$ python -q
>>> import numpy as np
>>> import numpy.linalg as la
>>> np.set_printoptions(precision=2, suppress=True, linewidth=100, legacy="1.25")
>>> W0 = np.load("out16.npy")
>>> W0
array([[ 6., -3.,  0.],
       [-3., -9., -3.],
       [ 0., -3.,  6.]])
>>> rng = np.random.default_rng(632329)
>>> labels = rng.permutation(3)
>>> M2 = W0[:, labels] * rng.choice([-1, 1], 3)
>>> M2
array([[-6.,  3., -0.],
       [ 3.,  9.,  3.],
       [-0.,  3., -6.]])
>>> left, _, vt = la.svd(W0.T @ M2)
>>> np.round(la.lstsq(W0, M2)[0], 2) + 0
array([[-1.,  0.,  0.],
       [ 0., -1.,  0.],
       [ 0.,  0., -1.]])
>>> np.round(left @ vt, 2) + 0
array([[-1.,  0.,  0.],
       [ 0., -1.,  0.],
       [ 0.,  0., -1.]])
>>> labels
array([0, 1, 2])
>>> t3 = np.stack([M2, -2 * M2, M2[::-1]])
>>> t3.shape
(3, 3, 3)
>>> la.matrix_rank(t3)
array([3, 3, 3])
>>> la.norm(t3, axis=(1, 2))
array([13.75, 27.5 , 13.75])
>>> np.einsum("bij,cij->bc", t3, t3)
array([[ 189., -378.,  117.],
       [-378.,  756., -234.],
       [ 117., -234.,  189.]])
>>> labels = rng.permutation(3)
>>> labels
array([0, 2, 1])
>>> M2 = W0[labels][:, labels]
>>> np.allclose(M2, W0)
False
>>> M2
array([[ 6.,  0., -3.],
       [ 0.,  6., -3.],
       [-3., -3., -9.]])
>>> X = np.array([[-14, -7, 7, 0, 7, -14],
...     [6, 3, -3, 0, -3, 6],
...     [-14, -7, 7, 0, 7, -14],
...     [6, 3, -3, 0, -3, 6]])
>>> X
array([[-14,  -7,   7,   0,   7, -14],
       [  6,   3,  -3,   0,  -3,   6],
       [-14,  -7,   7,   0,   7, -14],
       [  6,   3,  -3,   0,  -3,   6]])
>>> np.abs(np.diag(la.qr(X)[1])) > 1e-9
array([ True, False, False, False])
>>> try:
...     la.inv(X)
... except la.LinAlgError as e:
...     print("failed:", e)
... 
failed: Last 2 dimensions of the array must be square
>>> np.unique(X.round(6), axis=0).shape
(2, 6)
>>> left, sig, vt = la.svd(X)
>>> np.argmax(sig[:-1] / (sig[1:] + 1e-6)) + 1
1
>>> sig.round(2) + 0
array([35.72,  0.  ,  0.  ,  0.  ])
>>> M2 = left[:, :1] @ np.diag(sig[:1]) @ vt[:1]
>>> la.matrix_rank(M2)
1
>>> np.round(la.norm(X - M2) / la.norm(X), 2)
0.0
>>> M2
array([[-14.,  -7.,   7.,   0.,   7., -14.],
       [  6.,   3.,  -3.,   0.,  -3.,   6.],
       [-14.,  -7.,   7.,   0.,   7., -14.],
       [  6.,   3.,  -3.,   0.,  -3.,   6.]])
>>> round(np.abs(X - M2).max(), 2)
0.0
>>> vec = np.array([0, 9, -9, -7, 4, -1])
>>> la.norm(X @ vec) <= la.norm(X, 2) * la.norm(vec) + 1e-9
True
>>> X @ np.eye(6)[0]
array([-14.,   6., -14.,   6.])
>>> np.sign((X @ vec).round(6))
array([-1,  1, -1,  1])
>>> X * vec
array([[  0, -63, -63,   0,  28,  14],
       [  0,  27,  27,   0, -12,  -6],
       [  0, -63, -63,   0,  28,  14],
       [  0,  27,  27,   0, -12,  -6]])
>>> X @ (2 * vec)
array([-168,   72, -168,   72])
>>> X @ vec
array([-84,  36, -84,  36])
>>> M2 = X / np.sqrt((X ** 2).mean(axis=1, keepdims=True))
>>> la.matrix_rank(M2) == la.matrix_rank(X)
True
>>> la.norm(M2, axis=1)
array([2.45, 2.45, 2.45, 2.45])
>>> left, sig, vt = la.svd(X)
>>> evecs = vt[:(sig > 1e-8).sum()]
>>> vec = X[3] + 4 * X[2] + rng.integers(2) * np.eye(6)[0]
>>> vec
array([-50., -25.,  25.,   0.,  25., -50.])
>>> np.allclose(evecs.T @ evecs @ vec, vec)
True
>>> K = np.load("dump.npy")
>>> K
array([[-2, -1,  0,  1,  2],
       [ 3,  4,  5,  6,  7],
       [ 8,  9, 10, 11, 12],
       [13, 14, 15, 16, 17]])
>>> np.abs(np.diag(la.qr(K)[1])) > 1e-9
array([ True,  True, False, False])
>>> np.unique(K.round(6), axis=0).shape
(4, 5)
>>> la.lstsq(K[:-1].T, K[-1])[2]
2
>>> left, sig, vt = la.svd(K)
>>> evecs = vt[:(sig > 1e-8).sum()]
>>> vec = K[2] + -1 * K[0] + rng.integers(2) * np.eye(5)[0]
>>> vec
array([11., 10., 10., 10., 10.])
>>> np.diag(evecs.T @ evecs)
array([0.6, 0.3, 0.2, 0.3, 0.6])
>>> M = np.load("x.npy")
>>> M
array([[-0.05,  0.15, -4.14],
       [ 0.02,  0.03, -3.07],
       [ 0.1 ,  0.1 ,  0.02],
       [-0.11,  0.02,  6.85],
       [ 0.04, -0.03,  8.02]])
>>> P = M @ la.solve(M.T @ M, M.T)
>>> np.round((np.eye(5) - P) @ M, 2) + 0
array([[0., 0., 0.],
       [0., 0., 0.],
       [0., 0., 0.],
       [0., 0., 0.],
       [0., 0., 0.]])
>>> np.diag(P)
array([0.75, 0.08, 0.78, 0.79, 0.61])
>>> np.trace(P)
3.0
>>> E = np.array([[11.0, 9.0, 6.0], [9.0, 11.0, 6.0], [6.0, 6.0, 6.0]])
>>> vec = np.ones(3)
>>> for _ in range(5):
...     vec = E @ vec
...     vec /= la.norm(vec)
...     print(round(vec @ E @ vec, 2))
... 
24.0
24.0
24.0
24.0
24.0
>>> vec
array([0.64, 0.64, 0.43])
>>> round(la.eigvalsh(E)[-1], 2)
24.0
>>> m1 = np.array([[13, 15, 6, 6], [15, 18, 9, 9], [6, 9, 9, 9], [6, 9, 9, 9]])
>>> np.round(la.det(m1), 2)
-0.0
>>> (m1 + m1.T) / 2
array([[13., 15.,  6.,  6.],
       [15., 18.,  9.,  9.],
       [ 6.,  9.,  9.,  9.],
       [ 6.,  9.,  9.,  9.]])
>>> np.round(np.sort(np.abs(la.eigvals(m1))), 2) + 0
array([ 0.  ,  0.  ,  8.15, 40.85])
>>> evals, evecs = la.eigh(m1)
>>> vec = np.array([7, 0, 2, 4])
>>> vec @ m1 @ vec
1465
>>> np.abs(m1).sum(axis=1).max(), round(np.abs(evals).max(), 2)
(51, 40.85)
>>> np.round(la.eigvalsh(m1[1:, 1:]), 2) + 0
array([ 0.  ,  5.27, 30.73])
>>> (np.sign(evecs[:, -1].round(6)) == np.sign(evecs[0, -1].round(6))).astype(int)
array([1, 1, 1, 1])
>>> np.round(vec @ m1 @ vec / (vec @ vec), 2), np.round(evals[0], 2), round(evals[-1], 2)
(21.23, -0.0, 40.85)
>>> round(float(la.eigvals(m1).sum().real), 2)
49.0
>>> np.einsum("ij,ji->", m1, m1)
1735
>>> np.kron(np.eye(2, dtype=int), m1)
array([[13, 15,  6,  6,  0,  0,  0,  0],
       [15, 18,  9,  9,  0,  0,  0,  0],
       [ 6,  9,  9,  9,  0,  0,  0,  0],
       [ 6,  9,  9,  9,  0,  0,  0,  0],
       [ 0,  0,  0,  0, 13, 15,  6,  6],
       [ 0,  0,  0,  0, 15, 18,  9,  9],
       [ 0,  0,  0,  0,  6,  9,  9,  9],
       [ 0,  0,  0,  0,  6,  9,  9,  9]])
>>> u, v = m1[0], m1[1]
>>> u @ v
573
>>> u @ u
466
>>> p = (u @ v) / (u @ u) * u
>>> np.round((v - p) @ u, 2)
-0.0
>>> v - p
array([-0.98, -0.44,  1.62,  1.62])
>>> M2 = np.array([[3, 1, 2, 1, 2],
...     [0, 1, 3, 1, 2],
...     [3, 3, 0, 2, 1],
...     [0, 3, 3, 3, 1],
...     [3, 2, 3, 0, 2],
...     [1, 3, 2, 2, 1]])
>>> J = M2.T @ M2
>>> J
array([[28, 21, 17, 11, 16],
       [21, 33, 26, 23, 17],
       [17, 26, 35, 18, 21],
       [11, 23, 18, 19, 11],
       [16, 17, 21, 11, 15]])
>>> cov = J.T @ J
>>> (J @ J.T).shape
(5, 5)
>>> np.trace(cov), (J ** 2).sum()
(10658, 10658)
>>> la.svd(J, compute_uv=False) ** 2
array([10286.13,   232.55,   137.53,     1.7 ,     0.09])
>>> la.eigvalsh(cov)[::-1]
array([10286.13,   232.55,   137.53,     1.7 ,     0.09])
>>> F = np.array([[3, -6, 9, -2], [3, 0, -6, 4], [0, -6, 15, -6]])
>>> t3 = np.stack([F, 2 * F, F[::-1]])
>>> la.matrix_rank(t3.reshape(3, -1))
2
>>> (t3 @ F.T).shape
(3, 3, 3)
>>> la.norm(t3, axis=(1, 2))
array([22.09, 44.18, 22.09])
>>> np.einsum("bij,cij->bc", t3, t3)
array([[ 488,  976,  427],
       [ 976, 1952,  854],
       [ 427,  854,  488]])
